$ python3 -q
>>> import numpy as np
>>> np.set_printoptions(precision=3, suppress=True, linewidth=140, legacy="1.25")
>>> rnd = lambda a: np.round(a, 3) + 0
>>> W0 = np.load("arr.npy")
>>> W0
array([[5., 1., 0.],
       [0., 5., 1.],
       [0., 0., 5.]])
>>> evals, evecs = np.linalg.eig(W0)
>>> rnd(np.sort(np.linalg.eigvals(W0.T)))
array([5., 5., 5.])
>>> np.prod(evals)
125.0
>>> rnd(np.sort(np.linalg.eigvals(W0 @ W0)))
array([25., 25., 25.])
>>> rnd(np.sort(np.abs(np.linalg.eigvals(W0))))
array([5., 5., 5.])
>>> np.allclose(W0, W0.T)
False
>>> rnd(np.linalg.matrix_power(W0, 4))
array([[625., 500., 150.],
       [  0., 625., 500.],
       [  0.,   0., 625.]])
>>> rnd(np.linalg.det(W0))
125.0
>>> (W0 + W0.T) / 2
array([[5. , 0.5, 0. ],
       [0.5, 5. , 0.5],
       [0. , 0.5, 5. ]])
>>> rnd(np.abs(np.linalg.eigvals(W0)).max())
5.0
>>> rnd(np.linalg.det(2 * W0)), rnd(np.linalg.det(W0))
(1000.0, 125.0)
>>> rnd(np.linalg.eigvals(W0))
array([5., 5., 5.])
>>> rnd(np.linalg.det(W0[::-1]))
-125.0
>>> rng = np.random.default_rng(79)
>>> z = rng.permutation(3)
>>> z
array([0, 2, 1])
>>> M2 = W0[z][:, z]
>>> np.diag(M2)
array([5., 5., 5.])
>>> rnd(np.linalg.det(M2)), rnd(np.linalg.det(W0[z]))
(125.0, -125.0)
>>> rnd(np.sort(np.abs(np.linalg.eigvals(M2))))
array([5., 5., 5.])
>>> F = np.loadtxt("run0.csv", delimiter=",")
>>> rnd(F)
array([[ 0.695, -0.508, -0.508],
       [-0.508,  0.153, -0.847],
       [-0.508, -0.847,  0.153]])
>>> O = F.astype(float).copy()
>>> for j in range(3):
...     O[:, j] -= O[:, :j] @ (O[:, :j].T @ O[:, j])
...     O[:, j] /= np.linalg.norm(O[:, j])
... 
>>> rnd(O.T @ F)
array([[1., 0., 0.],
       [0., 1., 0.],
       [0., 0., 1.]])
>>> evals, evecs = np.linalg.eig(F)
>>> rnd(F @ evecs[:, 0] - evals[0] * evecs[:, 0])
array([0., 0., 0.])
>>> rnd(np.prod(evals))
-1.0
>>> rnd(evals)
array([ 1., -1.,  1.])
>>> M2 = F + rng.integers(-2, 3, (3, 1)) @ rng.integers(-2, 3, (1, 3))
>>> rnd(M2)
array([[ 4.695, -2.508, -4.508],
       [-4.508,  2.153,  3.153],
       [ 3.492, -2.847, -3.847]])
>>> M2 - F
array([[ 4., -2., -4.],
       [-4.,  2.,  4.],
       [ 4., -2., -4.]])
>>> np.linalg.matrix_rank(M2 - F, tol=1e-8)
1
>>> np.trace(F)
1.0
>>> np.linalg.determinant(F)
Traceback (most recent call last):
  File "<python-input-39>", line 1, in <module>
    np.linalg.determinant(F)
    ^^^^^^^^^^^^^^^^^^^^^
AttributeError: module 'numpy.linalg' has no attribute 'determinant'
>>> np.allclose(F @ F.T, F.T @ F)
True
>>> np.allclose(F, F.T)
True
>>> rnd((F + F.T) / 2)
array([[ 0.695, -0.508, -0.508],
       [-0.508,  0.153, -0.847],
       [-0.508, -0.847,  0.153]])
>>> rnd(np.sort(np.abs(np.linalg.eigvals(F))))
array([1., 1., 1.])
>>> rnd(np.linalg.det(F))
-1.0
>>> rnd(F @ F)
array([[1., 0., 0.],
       [0., 1., 0.],
       [0., 0., 1.]])
>>> X = np.load("mat.npy")
>>> X
array([[3, 0, 1, 0, 0, 2, 1],
       [0, 2, 2, 3, 3, 1, 3],
       [0, 0, 2, 2, 0, 1, 1],
       [0, 0, 0, 3, 2, 3, 3],
       [0, 0, 0, 0, 3, 1, 3],
       [0, 0, 0, 0, 0, 3, 0],
       [0, 0, 0, 0, 0, 0, 0]])
>>> rnd(X @ np.linalg.pinv(X) @ X)
array([[3., 0., 1., 0., 0., 2., 1.],
       [0., 2., 2., 3., 3., 1., 3.],
       [0., 0., 2., 2., 0., 1., 1.],
       [0., 0., 0., 3., 2., 3., 3.],
       [0., 0., 0., 0., 3., 1., 3.],
       [0., 0., 0., 0., 0., 3., 0.],
       [0., 0., 0., 0., 0., 0., 0.]])
>>> np.allclose(X[:-1].T @ np.linalg.lstsq(X[:-1].T, X[-1])[0], X[-1])
True
>>> np.unique(X.round(6), axis=0).shape
(7, 7)
>>> rnd(np.trace(np.linalg.pinv(X) @ X))
6.0
>>> np.linalg.lstsq(X[:-1].T, X[-1])[2]
6
>>> J = np.loadtxt("w.csv", delimiter=",")
>>> J
array([[1., 0., 0., 0., 0., 0., 0., 0., 0.],
       [2., 1., 0., 0., 0., 0., 0., 0., 0.],
       [3., 3., 1., 0., 0., 0., 0., 0., 0.],
       [0., 3., 2., 1., 0., 0., 0., 0., 0.],
       [0., 3., 3., 0., 1., 0., 0., 0., 0.],
       [1., 2., 3., 3., 1., 1., 0., 0., 0.],
       [3., 0., 0., 0., 2., 2., 1., 0., 0.],
       [3., 1., 1., 0., 3., 1., 2., 1., 0.],
       [1., 3., 2., 2., 3., 2., 3., 3., 1.]])
>>> rnd(np.linalg.norm(J) ** 2 / np.linalg.norm(J, 2) ** 2)
1.558
>>> rnd(np.linalg.norm(J, axis=1))
array([1.   , 2.236, 4.359, 3.742, 4.359, 5.   , 4.243, 5.099, 7.071])
>>> rnd(np.linalg.norm(J[1] - J[6]))
3.317
>>> J[1] @ J[6]
6.0
>>> rnd(np.linalg.norm(J, 2))
10.659
>>> M2 = J + rng.integers(-2, 3, (9, 8)) @ rng.integers(-2, 3, (8, 9))
>>> M2
array([[ -4., -12.,  -4.,   2.,   6.,  -4.,   0.,   6., -11.],
       [  1.,  -4.,   1.,   3.,  -3.,   0.,  -2.,   6.,   2.],
       [  9., -11.,  -5.,  10.,  14., -10.,  -8.,  -4., -14.],
       [ -4.,   5.,   9.,  -9., -14.,  -2.,   2.,  -2.,   7.],
       [ -1.,   8.,   7.,  -4.,   0.,   0.,  -7.,   8.,   4.],
       [  0.,  -5.,   1.,   3.,   3.,  -4.,  -6.,   6.,  -3.],
       [  4., -14.,   3.,   2.,   0.,  -9.,  -8.,   2.,  -4.],
       [  9.,   6.,   0.,   1.,   7.,  -2.,   1., -15.,   0.],
       [  0.,   6.,   4.,  -1.,  -5.,   7.,   2.,  17.,   9.]])
>>> np.linalg.matrix_rank(M2 - J, tol=1e-8)
8
